$ python3 -q
>>> import numpy as np
>>> np.set_printoptions(suppress=True, linewidth=120)
>>> def rnd(a):
...     return np.round(a, 1) + 0
... 
>>> A = np.load("w.npy")
>>> A
array([[ 0,  0,  0],
       [-2, -3, -3],
       [ 2,  3,  3]])
>>> # rank 1
>>> Uu, s, Vh = np.linalg.svd(A)
>>> vecs = Vh[:(s > 1e-8).sum()]
>>> rng = np.random.default_rng(425583)
>>> x0 = A[2] + -1 * A[1] + rng.integers(2) * np.eye(3)[0]
>>> x0
array([4., 6., 6.])
>>> np.linalg.matrix_rank(np.vstack([A, x0]))
np.int64(1)
>>> rnd(vecs.T @ vecs)
array([[0.2, 0.3, 0.3],
       [0.3, 0.4, 0.4],
       [0.3, 0.4, 0.4]])
>>> M = np.loadtxt("a.csv", delimiter=",")
>>> M
array([[0., 2., 2., 2., 1., 0.],
       [2., 0., 0., 0., 0., 0.],
       [2., 0., 0., 0., 0., 0.],
       [2., 0., 0., 0., 0., 0.],
       [1., 0., 0., 0., 0., 0.],
       [0., 0., 0., 0., 0., 0.]])
>>> # splits into 2 blocks
>>> np.allclose(M[:-1].T @ np.linalg.lstsq(M[:-1].T, M[-1])[0], M[-1])
True
>>> rnd(np.trace(np.linalg.pinv(M) @ M))
np.float64(2.0)
>>> np.abs(np.diag(np.linalg.qr(M)[1])) > 1e-9
array([ True,  True, False, False, False, False])
>>> Uu, s, Vh = np.linalg.svd(M)
>>> vecs = Vh[:(s > 1e-8).sum()]
>>> x0 = M[1] + -1 * M[5] + rng.integers(2) * np.eye(6)[0]
>>> x0
array([2., 0., 0., 0., 0., 0.])
>>> rnd(np.diag(vecs.T @ vecs))
array([1. , 0.3, 0.3, 0.3, 0.1, 0. ])
>>> rnd(np.linalg.norm(x0 - vecs.T @ vecs @ x0))
np.float64(0.0)
>>> rnd(vecs.T @ vecs)
array([[1. , 0. , 0. , 0. , 0. , 0. ],
       [0. , 0.3, 0.3, 0.3, 0.2, 0. ],
       [0. , 0.3, 0.3, 0.3, 0.2, 0. ],
       [0. , 0.3, 0.3, 0.3, 0.2, 0. ],
       [0. , 0.2, 0.2, 0.2, 0.1, 0. ],
       [0. , 0. , 0. , 0. , 0. , 0. ]])
>>> np.allclose(vecs.T @ vecs @ x0, x0)
True
>>> C2 = M.T @ M
>>> (M @ M.T).shape
(6, 6)
>>> C2
array([[13.,  0.,  0.,  0.,  0.,  0.],
       [ 0.,  4.,  4.,  4.,  2.,  0.],
       [ 0.,  4.,  4.,  4.,  2.,  0.],
       [ 0.,  4.,  4.,  4.,  2.,  0.],
       [ 0.,  2.,  2.,  2.,  1.,  0.],
       [ 0.,  0.,  0.,  0.,  0.,  0.]])
>>> np.diag(C2)
array([13.,  4.,  4.,  4.,  1.,  0.])
>>> rnd(np.linalg.svd(M, compute_uv=False) ** 2)
array([13., 13.,  0.,  0.,  0.,  0.])
>>> np.allclose(C2, C2.T)
True
